$ ipython --no-banner

In [1]: import numpy as np

In [2]: import numpy.linalg as la

In [3]: np.set_printoptions(precision=2, suppress=True, linewidth=120)

In [4]: E = np.array([[1, 0, 0, -2, -2, 2],
   ...:     [2, 0, 2, 2, -2, 2],
   ...:     [2, 0, 0, -1, 1, 0],
   ...:     [-1, 1, -2, -1, 2, 2],
   ...:     [-1, 1, -2, 2, 1, 1],
   ...:     [1, -1, -2, -1, 0, 1],
   ...:     [-2, 0, -2, 2, 2, 2],
   ...:     [1, 2, 1, 2, -2, -2]])

In [5]: print(E)
[[ 1  0  0 -2 -2  2]
 [ 2  0  2  2 -2  2]
 [ 2  0  0 -1  1  0]
 [-1  1 -2 -1  2  2]
 [-1  1 -2  2  1  1]
 [ 1 -1 -2 -1  0  1]
 [-2  0 -2  2  2  2]
 [ 1  2  1  2 -2 -2]]

In [6]: proj = E @ la.solve(E.T @ E, E.T)

In [7]: print(np.round(la.eigvalsh(proj), 2) + 0)
[0. 0. 1. 1. 1. 1. 1. 1.]

In [8]: print(np.allclose(proj @ proj, proj))
True

In [9]: B = E / la.norm(E, axis=1, keepdims=True)

In [10]: gram = B @ B.T

In [11]: print((gram - 2 * np.eye(8)).round(6).argmax(axis=1))
[5 7 5 6 6 0 4 1]

In [12]: print(la.norm(B, axis=1))
[1. 1. 1. 1. 1. 1. 1. 1.]

In [13]: arr = np.load("sample9.npy")

In [14]: print(arr)
[[ 3.13  4.22 -0.49  1.99 -2.69 -0.06 -5.74 -2.75]
 [ 1.12  1.21  1.65  1.25 -4.09 -0.6  -4.02  2.05]
 [-1.13  0.01 -1.8   0.8  -1.32  0.98 -0.02 -3.48]
 [-1.45  2.93  4.31  4.14 -6.55  0.43 -9.42  0.79]
 [ 0.75  0.03 -2.32 -2.24  1.06 -0.62  1.4  -1.36]
 [ 1.03  1.78 -3.6  -0.16  3.32  1.95  5.44 -1.45]
 [ 2.31  0.81 -1.27  2.65  2.75  0.54  4.3   2.8 ]
 [-2.29 -0.04  2.57  2.43 -2.45  1.14 -1.12  3.9 ]
 [ 2.86 -0.41 -3.74 -6.88  3.88 -2.37  6.66  0.23]
 [-0.4   0.75  1.44  2.74 -0.03  1.96 -1.17  1.62]
 [ 0.16 -1.59 -0.7   0.82 -0.36  1.03  1.86  0.11]
 [ 2.92  1.47 -2.    0.05 -0.78  0.22  1.18 -2.16]
 [ 0.22  0.69  1.55  4.52 -1.71 -0.57 -2.32  0.94]
 [ 2.41  3.05  2.18  2.01  2.57  1.88 -0.85  1.76]
 [ 0.34  1.21 -1.76 -5.12 -3.84 -2.57 -4.15 -4.55]
 [-0.67 -1.48 -3.38 -5.4   5.16 -1.27  4.82 -3.76]
 [ 1.01 -0.78 -0.82 -2.26  2.2   0.37  2.47  0.32]
 [ 3.72 -0.56 -3.33 -1.26  4.81 -2.3   6.91 -0.25]
 [-0.93  1.15  0.31  0.08 -2.25 -0.23 -4.1  -2.93]
 [-2.44 -2.26 -1.77 -1.95  1.79  0.76  1.98 -4.99]
 [ 2.12  1.22 -2.64 -0.92  3.98 -0.25  3.61 -1.51]
 [-0.99  0.35 -2.36 -2.5   0.25 -0.7   0.13 -3.47]
 [-0.05 -0.01 -0.46 -0.94 -0.01 -1.59  0.6  -0.75]
 [ 2.24  2.33  0.16 -0.18  2.4   0.33  0.87  1.02]
 [ 0.57  1.05  2.19  1.99 -0.46 -0.28 -2.74  1.71]
 [-0.9  -0.9  -2.73 -1.93  0.6   0.41  1.69 -4.47]
 [ 1.31 -0.68  0.1  -3.32 -1.87 -1.79  0.42  1.71]
 [-1.87 -1.41 -0.73  1.79  4.07  2.77  6.64  0.3 ]
 [-2.24 -0.09 -1.69 -0.09 -0.71  0.29  2.46 -2.42]
 [ 0.85  1.03 -1.06 -1.71  1.53  0.62 -0.64 -3.46]
 [ 0.56  0.63 -1.27 -4.06 -1.96 -0.56 -3.43 -2.72]
 [ 1.96  3.35  0.   -1.75  0.9  -1.27 -0.76  0.05]
 [-0.06 -1.45  1.47 -0.57  5.34  2.7   5.04  4.2 ]
 [ 1.98  1.41 -1.87 -0.32  1.11 -0.94  1.05 -1.47]
 [-1.66 -1.78  0.9  -0.77 -1.8  -1.07  1.53  1.45]
 [-3.28 -3.28 -0.27 -2.73 -0.39 -1.21  3.07  1.14]]

In [15]: proj = arr @ la.solve(arr.T @ arr, arr.T)

In [16]: print(np.allclose(proj @ proj, proj))
True

In [17]: print(round(float(np.trace(proj)), 2))
8.0

In [18]: print(np.round(la.eigvalsh(proj), 2) + 0)
[0. 0. 0. 0. 0. 0. 0. 0. 0. 0. 0. 0. 0. 0. 0. 0. 0. 0. 0. 0. 0. 0. 0. 0. 0. 0. 0. 0. 1. 1. 1. 1. 1. 1. 1. 1.]

In [19]: print(np.diag(proj))
[0.25 0.13 0.15 0.27 0.11 0.4  0.26 0.23 0.33 0.09 0.19 0.39 0.21 0.34 0.27 0.29 0.09 0.39 0.09 0.29 0.12 0.15 0.1
 0.13 0.09 0.13 0.26 0.29 0.3  0.16 0.26 0.32 0.36 0.08 0.25 0.23]

In [20]: rng = np.random.default_rng(77141)

In [21]: m1 = (rng.random((11, 11)) < 0.3) + np.eye(11)

In [22]: m1 /= m1.sum(axis=1, keepdims=True)

In [23]: print(m1)
[[0.5  0.5  0.   0.   0.   0.   0.   0.   0.   0.   0.  ]
 [0.17 0.17 0.17 0.   0.   0.17 0.17 0.   0.   0.17 0.  ]
 [0.   0.   0.4  0.   0.2  0.   0.   0.2  0.2  0.   0.  ]
 [0.2  0.   0.   0.2  0.   0.   0.2  0.   0.2  0.   0.2 ]
 [0.   0.   0.   0.25 0.5  0.   0.   0.   0.25 0.   0.  ]
 [0.   0.17 0.17 0.   0.   0.17 0.17 0.   0.   0.17 0.17]
 [0.   0.   0.   0.   0.   0.   1.   0.   0.   0.   0.  ]
 [0.17 0.17 0.   0.17 0.17 0.   0.   0.33 0.   0.   0.  ]
 [0.   0.25 0.   0.   0.   0.25 0.   0.25 0.25 0.   0.  ]
 [0.2  0.   0.   0.2  0.   0.   0.   0.2  0.2  0.2  0.  ]
 [0.   0.   0.2  0.   0.   0.   0.   0.2  0.2  0.   0.4 ]]

In [24]: # a transition matrix

In [25]: f, r1 = m1[7], m1[6]

In [26]: print(round(f @ f, 2))
0.22

In [27]: p = (f @ r1) / (f @ f) * f

In [28]: print(r1 - p)
[0. 0. 0. 0. 0. 0. 1. 0. 0. 0. 0.]

In [29]: print((r1 - p) @ f)
0.0

In [30]: B = m1 / np.sqrt((m1 ** 2).mean(axis=1, keepdims=True))

In [31]: print(la.matrix_rank(B) == la.matrix_rank(m1))
True

In [32]: print(la.norm(B, axis=1))
[3.32 3.32 3.32 3.32 3.32 3.32 3.32 3.32 3.32 3.32 3.32]

In [33]: print(la.matrix_rank(m1 - m1.mean(axis=1, keepdims=True)))
10

In [34]: print(B[3])
[1.48 0.   0.   1.48 0.   0.   1.48 0.   1.48 0.   1.48]

In [35]: x = np.array([3, 1, -3, -3, 0, -5, -5, 2, -5, 4, 3])

In [36]: y = m1 @ x

In [37]: beta, lr = np.zeros(11), 1 / la.norm(m1, 2) ** 2

In [38]: for i in range(3):
    ...:     beta -= lr * m1.T @ (m1 @ beta - y)
    ...:     if i % 1 == 0: print(i, round(la.norm(m1 @ beta - y), 2))
    ...: 
0 2.79
1 2.16
2 1.84

In [39]: print(beta)
[ 1.97  1.12 -1.11 -0.5  -1.76 -1.08 -5.02 -0.27 -2.14  0.02  0.08]

In [40]: print(round(la.cond(m1), 2))
24.54

In [41]: X = np.load("run8.npy")

In [42]: print(X)
[[ 1  4  2 -5  2  0 -1 -3 -6  0]
 [ 6  1  7  0  3 -2  1 -2 -1 -1]
 [-4  4 -5 -1 -4 -2 -2 -1 -6 -3]
 [ 2  0  3  3 -1 -1  2  0  3 -3]
 [ 6  4  1 -2  8  0  0 -2  1  4]
 [ 6 -1  5 -5  6  0 -1  0 -4  5]
 [ 8  4  2 -3  8  3 -2 -2  0  4]
 [-2  3 -3 -1 -1 -1 -4 -1 -8  0]
 [ 2  2  2 -3  1 -2  1 -2 -2 -1]
 [ 0  5 -1 -1 -2 -3 -1 -5 -5 -2]
 [ 2  5 -3 -1  4  3 -3  0 -1  0]
 [-2 -2 -1 -2 -2  1  1 -1 -2  1]
 [ 1  2 -3 -1 -1  0  2  2  1 -5]
 [ 2  3  3 -3 -1 -4  3  0 -2 -6]
 [ 1  3  1  3  2  3 -6 -6 -6  5]
 [ 1  1  2  1  2  3 -2 -3 -1  3]
 [-1 -3  1 -2  2  2  1 -2 -2  7]
 [-1  3  0 -6  1 -3  3 -1 -3  0]
 [ 0  0  0  0  0  0  0  0  0  0]
 [ 7  5  2  1  3 -2  2 -1  4 -5]
 [ 2  2  2  5 -1 -1 -2 -3 -2 -1]
 [ 1  6 -6  3  0  0 -3 -2  0 -2]
 [ 4  4 -1  2  5  4 -3 -2  2  2]
 [ 0  3  0 -6  0 -3  1  0 -5 -3]
 [-1  0  0  0  1  0  2 -1  2  3]
 [-2 -2 -1 -2 -2  1  1 -1 -2  1]
 [ 0  2 -1  2  0  0 -4 -3 -5  2]
 [ 2  0  3  3 -1 -1  2  0  3 -3]]

In [43]: # row 25 repeats row 11

In [44]: q, r_ = la.qr(X)

In [45]: print(np.trace(q @ q.T))
10.0

In [46]: print(q.shape, r_.shape)
(28, 10) (10, 10)

In [47]: print(np.round(q.T @ q, 2) + 0)
[[1. 0. 0. 0. 0. 0. 0. 0. 0. 0.]
 [0. 1. 0. 0. 0. 0. 0. 0. 0. 0.]
 [0. 0. 1. 0. 0. 0. 0. 0. 0. 0.]
 [0. 0. 0. 1. 0. 0. 0. 0. 0. 0.]
 [0. 0. 0. 0. 1. 0. 0. 0. 0. 0.]
 [0. 0. 0. 0. 0. 1. 0. 0. 0. 0.]
 [0. 0. 0. 0. 0. 0. 1. 0. 0. 0.]
 [0. 0. 0. 0. 0. 0. 0. 1. 0. 0.]
 [0. 0. 0. 0. 0. 0. 0. 0. 1. 0.]
 [0. 0. 0. 0. 0. 0. 0. 0. 0. 1.]]
